>>> import numpy as np
>>> from numpy import linalg as LA
>>> np.set_printoptions(precision=1, suppress=True, linewidth=140)
>>> q, _ = LA.qr(np.array([[0.0, 0.0, 1.4, -1.9, -0.5, -0.2, -0.8, 1.1],
...     [-1.8, -0.7, -0.9, -1.6, -1.5, 0.6, 0.9, 0.4],
...     [2.6, 0.7, 0.9, -0.8, -0.6, 1.7, -1.4, 0.3],
...     [-0.2, -0.6, -0.6, 1.2, -1.1, -0.8, -0.3, 0.1],
...     [-1.0, -1.5, 0.1, 1.4, -1.2, 0.2, -0.6, 1.1],
...     [-0.9, -1.5, 1.0, 0.7, 0.7, -1.2, 1.0, -0.7],
...     [-0.7, -0.4, 1.2, 0.9, 0.0, 0.6, -0.1, 0.3],
...     [-1.2, -0.1, -0.4, -0.3, -1.2, 2.2, 0.1, 0.2]]))
>>> evals = np.array([0, 0, 0, 3, 3, -2, -2, -3])
>>> F = q @ np.diag(evals) @ q.T
>>> F.round(1) + 0
array([[ 0. ,  1.5,  1.2, -0.5,  0. ,  0. ,  0. ,  0.3],
       [ 1.5,  0.6,  0.5,  0. ,  0.1,  0.2, -1.6,  0.8],
       [ 1.2,  0.5,  0.3,  0.6,  0.5, -0.7, -0.4,  0.3],
       [-0.5,  0. ,  0.6, -0.8,  1.2, -0.9,  0.6,  0.6],
       [ 0. ,  0.1,  0.5,  1.2, -0.5,  0. ,  0.6,  0.8],
       [ 0. ,  0.2, -0.7, -0.9,  0. ,  0.1, -0.4, -1.5],
       [ 0. , -1.6, -0.4,  0.6,  0.6, -0.4,  0. ,  1.2],
       [ 0.3,  0.8,  0.3,  0.6,  0.8, -1.5,  1.2, -0.9]])
>>> U, s, VT = LA.svd(F)
>>> np.argmax(s[:-1] / (s[1:] + 1e-6)) + 1
np.int64(5)
>>> B = U[:, :5] @ np.diag(s[:5]) @ VT[:5]
>>> np.round(LA.norm(F - B, 2), 1), np.round(s[5], 1)
(np.float64(0.0), np.float64(0.0))
>>> B.round(1) + 0
array([[ 0. ,  1.5,  1.2, -0.5,  0. ,  0. ,  0. ,  0.3],
       [ 1.5,  0.6,  0.5,  0. ,  0.1,  0.2, -1.6,  0.8],
       [ 1.2,  0.5,  0.3,  0.6,  0.5, -0.7, -0.4,  0.3],
       [-0.5,  0. ,  0.6, -0.8,  1.2, -0.9,  0.6,  0.6],
       [ 0. ,  0.1,  0.5,  1.2, -0.5,  0. ,  0.6,  0.8],
       [ 0. ,  0.2, -0.7, -0.9,  0. ,  0.1, -0.4, -1.5],
       [ 0. , -1.6, -0.4,  0.6,  0.6, -0.4,  0. ,  1.2],
       [ 0.3,  0.8,  0.3,  0.6,  0.8, -1.5,  1.2, -0.9]])
>>> LA.matrix_rank(B)
np.int64(5)
>>> round(np.abs(F - B).max(), 1)
np.float64(0.0)
>>> evals, V = LA.eigh(F)
>>> vec = np.array([9, 8, 5, 8, 7, 0, 7, 7])
>>> np.round(LA.eigvalsh(F[1:, 1:]), 1) + 0
array([-2.9, -2. , -1.2,  0. ,  0. ,  2. ,  3. ])
>>> np.round(V * np.abs(evals) @ V.T, 1) + 0
array([[ 1.5,  0.5,  0.2,  0.5,  0.2, -0.3, -1. ,  0.2],
       [ 0.5,  2.1,  1. , -0.3, -0.2, -0.2,  0. , -0.6],
       [ 0.2,  1. ,  1.1,  0. ,  0.1, -0.2,  0.2,  0.7],
       [ 0.5, -0.3,  0. ,  1.8, -0.4, -0.3,  0.5,  0.5],
       [ 0.2, -0.2,  0.1, -0.4,  1.3, -1. ,  0.2,  0.2],
       [-0.3, -0.2, -0.2, -0.3, -1. ,  1.3, -0.8,  0.1],
       [-1. ,  0. ,  0.2,  0.5,  0.2, -0.8,  1.8, -0.3],
       [ 0.2, -0.6,  0.7,  0.5,  0.2,  0.1, -0.3,  2.2]])
>>> np.round(vec @ F @ vec / (vec @ vec), 1), round(evals[0], 1), np.round(evals[-1], 1)
(np.float64(2.1), np.float64(-3.0), np.float64(3.0))
>>> np.argsort(-LA.norm(F, axis=0).round(6), kind="stable")[:3]
array([7, 1, 6])
>>> LA.matrix_rank(F, rtol=0.1)
np.int64(5)
>>> rng = np.random.default_rng(30398)
>>> lab = rng.permutation(8)
>>> lab
array([0, 5, 4, 3, 7, 6, 1, 2])
>>> B = F[lab][:, lab]
>>> round(float(np.trace(B)), 1)
-1.0
>>> B.round(1) + 0
array([[ 0. ,  0. ,  0. , -0.5,  0.3,  0. ,  1.5,  1.2],
       [ 0. ,  0.1,  0. , -0.9, -1.5, -0.4,  0.2, -0.7],
       [ 0. ,  0. , -0.5,  1.2,  0.8,  0.6,  0.1,  0.5],
       [-0.5, -0.9,  1.2, -0.8,  0.6,  0.6,  0. ,  0.6],
       [ 0.3, -1.5,  0.8,  0.6, -0.9,  1.2,  0.8,  0.3],
       [ 0. , -0.4,  0.6,  0.6,  1.2,  0. , -1.6, -0.4],
       [ 1.5,  0.2,  0.1,  0. ,  0.8, -1.6,  0.6,  0.5],
       [ 1.2, -0.7,  0.5,  0.6,  0.3, -0.4,  0.5,  0.3]])
>>> np.allclose(B, F)
False
>>> round(float(LA.norm(B, 2) / LA.norm(B)), 1)
0.5
>>> LA.matrix_rank(B, rtol=0.1)
np.int64(5)
>>> arr = np.loadtxt("w.csv", delimiter=",")
>>> arr.round(1) + 0
array([[ 0. ,  1.1, -0.1,  1. ,  1.8,  1. ,  1.9],
       [-0.1,  1.1, -0.1,  1. ,  2.1,  1.1,  2.2],
       [ 0.1,  1.1, -0.1,  1. ,  2. ,  1.1,  2.1],
       [ 0. ,  1. ,  0. ,  0.9,  1.9,  1.1,  2.1],
       [ 0.2,  1.1, -0.2,  0.8,  2. ,  0.8,  2. ],
       [-0.1,  0.9,  0.1,  1. ,  1.9,  1. ,  2. ],
       [ 0. ,  0.9,  0. ,  1.1,  2. ,  1.1,  2. ],
       [-0.1,  0.9,  0. ,  1.1,  2. ,  1.1,  2. ],
       [-0.1,  1. ,  0. ,  0.9,  2. ,  1. ,  1.9],
       [ 0.1,  1. ,  0.1,  1.1,  1.9,  1. ,  2.1],
       [ 0.1,  1. , -0.1,  1.1,  1.9,  0.9,  2. ],
       [ 0.2,  1. ,  0. ,  0.9,  1.8,  1. ,  1.9],
       [-0.1,  1.1,  0.1,  1. ,  2.1,  0.9,  1.9],
       [-0.1,  1.1, -0.1,  0.8,  2. ,  0.9,  2. ],
       [ 0.1,  1.1, -0.1,  1. ,  2. ,  1.1,  2. ],
       [ 0. ,  1. ,  0. ,  1. ,  1.8,  1. ,  2. ],
       [ 0. ,  1.3,  0.1,  1.1,  2. ,  0.9,  2. ],
       [ 1.1,  1.1,  1. ,  0.9,  1.2,  1.1,  2.1],
       [ 1. ,  1. ,  1. ,  1.1,  0.9,  1.1,  2.1],
       [ 1. ,  0.9,  1.1,  1. ,  1.1,  1. ,  2.2],
       [ 1.1,  0.8,  1.1,  0.8,  1.2,  0.9,  2.1],
       [ 0.9,  0.9,  0.9,  1.1,  1.2,  0.8,  2.1],
       [ 0.8,  1. ,  1. ,  0.8,  1. ,  1. ,  1.9],
       [ 1.1,  1.1,  1.2,  1.1,  1.2,  1. ,  2.1],
       [ 1. ,  0.9,  1.1,  1.1,  1. ,  1. ,  2. ],
       [ 1. ,  0.9,  1.1,  1. ,  0.8,  1.1,  2.2],
       [ 1. ,  1.1,  1. ,  0.9,  1.1,  1.2,  2.2],
       [ 1.1,  0.9,  1. ,  0.9,  0.9,  0.8,  2. ],
       [ 0.9,  0.9,  0.8,  1. ,  0.9,  1.2,  2.1],
       [ 0.9,  0.8,  1. ,  1. ,  1.1,  0.9,  1.9],
       [ 1.2,  1. ,  1. ,  1. ,  1. ,  0.8,  2. ],
       [ 1. ,  1. ,  1. ,  1. ,  1.1,  1.2,  2. ],
       [ 0.9,  1.1,  1. ,  0.9,  1. ,  0.8,  2.2],
       [ 1. ,  1.2,  1. ,  1.1,  1. ,  1.2,  2. ]])
>>> B = arr + rng.integers(-2, 3, (34, 2)) @ rng.integers(-2, 3, (2, 7))
>>> B.round(1) + 0
array([[ 1. , -3.9,  4.9, -3. ,  0.8,  7. , -3.1],
       [-0.1,  7.1, -6.1,  7. ,  2.1, -6.9,  8.2],
       [-0.9,  3.1, -2.1,  2. ,  3. , -0.9,  4.1],
       [ 1. , -4. ,  5. , -3.1,  0.9,  7.1, -2.9],
       [ 0.2, -4.9,  5.8, -5.2,  2. ,  8.8, -4. ],
       [ 2.9,  0.9,  0.1,  4. , -1.1, -1. ,  2. ],
       [-1. , -3.1,  4. , -3.9,  3. ,  7.1, -2. ],
       [-1.1,  2.9, -2. ,  2.1,  3. , -0.9,  4. ],
       [-2.1,  2. , -1. , -0.1,  4. ,  1. ,  2.9],
       [-2.9,  4. , -2.9,  1.1,  4.9, -1. ,  5.1],
       [-1.9, -1. ,  1.9, -2.9,  3.9,  4.9,  0. ],
       [ 1.2,  2. , -1. ,  2.9,  0.8, -1. ,  2.9],
       [-0.1, -1.9,  3.1, -2. ,  2.1,  4.9, -1.1],
       [-1.1,  6.1, -5.1,  4.8,  3. , -5.1,  7. ],
       [-1.9, -0.9,  1.9, -3. ,  4. ,  5.1,  0. ],
       [ 3. ,  1. ,  0. ,  4. , -1.2, -1. ,  2. ],
       [-1. ,  0.3,  1.1, -0.9,  3. ,  2.9,  1. ],
       [ 4.1, -1.9,  4. ,  0.9, -1.8,  3.1, -0.9],
       [ 2. , -4. ,  6. , -2.9, -0.1,  7.1, -2.9],
       [ 0. ,  2.9, -0.9,  2. ,  2.1, -1. ,  4.2],
       [ 1.1,  0.8,  1.1,  0.8,  1.2,  0.9,  2.1],
       [-2.1,  0.9,  0.9, -1.9,  4.2,  2.8,  2.1],
       [-0.2,  3. , -1. ,  1.8,  2. , -1. ,  3.9],
       [ 4.1,  1.1,  1.2,  4.1, -1.8, -1. ,  2.1],
       [ 1. ,  6.9, -4.9,  7.1,  1. , -7. ,  8. ],
       [ 4. ,  0.9,  1.1,  4. , -2.2, -0.9,  2.2],
       [ 1. ,  1.1,  1. ,  0.9,  1.1,  1.2,  2.2],
       [ 1.1,  6.9, -5. ,  6.9,  0.9, -7.2,  8. ],
       [ 2.9, -0.1,  1.8,  2. , -1.1,  1.2,  1.1],
       [ 0.9,  6.8, -5. ,  7. ,  1.1, -7.1,  7.9],
       [ 0.2,  3. , -1. ,  2. ,  2. , -1.2,  4. ],
       [ 4. , -2. ,  4. ,  1. , -1.9,  3.2, -1. ],
       [-1.1,  5.1, -3. ,  2.9,  3. , -3.2,  6.2],
       [-2. ,  4.2, -2. ,  1.1,  4. , -0.8,  5. ]])
>>> LA.matrix_rank(B - arr, tol=1e-8)
np.int64(2)
>>> np.round(LA.svd(B - arr, compute_uv=False), 1) + 0
array([45.6, 17.7,  0. ,  0. ,  0. ,  0. ,  0. ])
>>> G = np.cov(arr, rowvar=False)
>>> np.polyfit(arr[:, 2], arr[:, 1], 1)
array([-0.1,  1. ])
>>> arr.std(axis=0)
array([0.5, 0.1, 0.5, 0.1, 0.5, 0.1, 0.1])
>>> np.argwhere(np.triu(np.abs(np.corrcoef(arr.T)) > 0.8, 1))
array([[0, 2],
       [0, 4],
       [2, 4]])
>>> np.median(arr, axis=0)
array([0.5, 1. , 0.4, 1. , 1.5, 1. , 2. ])
>>> np.round(np.corrcoef(arr.T), 1) + 0
array([[ 1. , -0.2,  1. , -0.1, -1. ,  0.1,  0.3],
       [-0.2,  1. , -0.3,  0.1,  0.3,  0. ,  0.1],
       [ 1. , -0.3,  1. , -0.1, -1. ,  0.1,  0.3],
       [-0.1,  0.1, -0.1,  1. ,  0.1,  0.2,  0. ],
       [-1. ,  0.3, -1. ,  0.1,  1. , -0.1, -0.3],
       [ 0.1,  0. ,  0.1,  0.2, -0.1,  1. ,  0.1],
       [ 0.3,  0.1,  0.3,  0. , -0.3,  0.1,  1. ]])
